>>> import numpy as np
>>> import numpy.linalg as la
>>> np.set_printoptions(precision=2, suppress=True, linewidth=200, floatmode="fixed")
>>> F = np.load("case2.npy")
>>> F
array([[ 0,  0,  0, -1],
       [ 1,  0,  0,  0],
       [ 0,  0,  0,  0],
       [ 0, -2,  0,  0]])
>>> np.flatnonzero(la.matrix_power((F != 0) + (F.T != 0) + np.eye(4), 4)[0])
array([0, 1, 3])
>>> np.round(la.det(F), 2)
np.float64(0.0)
>>> (la.matrix_power((F != 0) + (F.T != 0) + np.eye(4), 4) > 0).astype(int)
array([[1, 1, 0, 1],
       [1, 1, 0, 1],
       [0, 0, 1, 0],
       [1, 1, 0, 1]])
>>> np.sort(la.eigvals(F).real)
array([-0.63, -0.63,  0.00,  1.26])
>>> F @ F
array([[ 0,  2,  0,  0],
       [ 0,  0,  0, -1],
       [ 0,  0,  0,  0],
       [-2,  0,  0,  0]])
>>> mat = np.loadtxt("dump.csv", delimiter=",")
>>> mat
array([[-4.01,  9.97, -9.96,  0.03, -8.00, -2.00, -9.98],
       [ 4.01, -4.02,  4.00, -2.02,  4.03,  3.98,  4.02],
       [-1.99, -7.00,  6.99,  4.05,  3.99, -5.02,  6.97]])
>>> mat - mat[0]
array([[  0.00,   0.00,   0.00,   0.00,   0.00,   0.00,   0.00],
       [  8.02, -13.99,  13.96,  -2.05,  12.03,   5.98,  14.00],
       [  2.02, -16.97,  16.95,   4.02,  11.99,  -3.02,  16.95]])
>>> mat.sum(axis=1)
array([-23.95,  14.00,   7.99])
>>> np.count_nonzero(mat)
np.int64(21)
>>> np.round(la.norm(mat), 2)
np.float64(26.28)
>>> T = np.stack([mat, 3 * mat, mat[::-1]])
>>> la.matrix_rank(T.reshape(3, -1))
np.int64(2)
>>> la.norm(T, axis=(1, 2))
array([26.28, 78.85, 26.28])
>>> B = np.array([[1, 2], [1, 0], [2, 0], [2, 0], [0, 0], [0, 0], [1, 1]])
>>> B.T @ mat.T
array([[-23.88,   7.97,  20.06],
       [-18.00,  12.04,   2.99]])
>>> np.einsum("ik,kj->ij", mat, B)
array([[-23.88, -18.00],
       [  7.97,  12.04],
       [ 20.06,   2.99]])
>>> mat @ B
array([[-23.88, -18.00],
       [  7.97,  12.04],
       [ 20.06,   2.99]])
>>> np.vstack([mat, B.T]).shape
(5, 7)
>>> la.matrix_rank(mat @ B)
np.int64(2)
>>> la.matrix_rank(np.vstack([mat, B.T]))
np.int64(5)
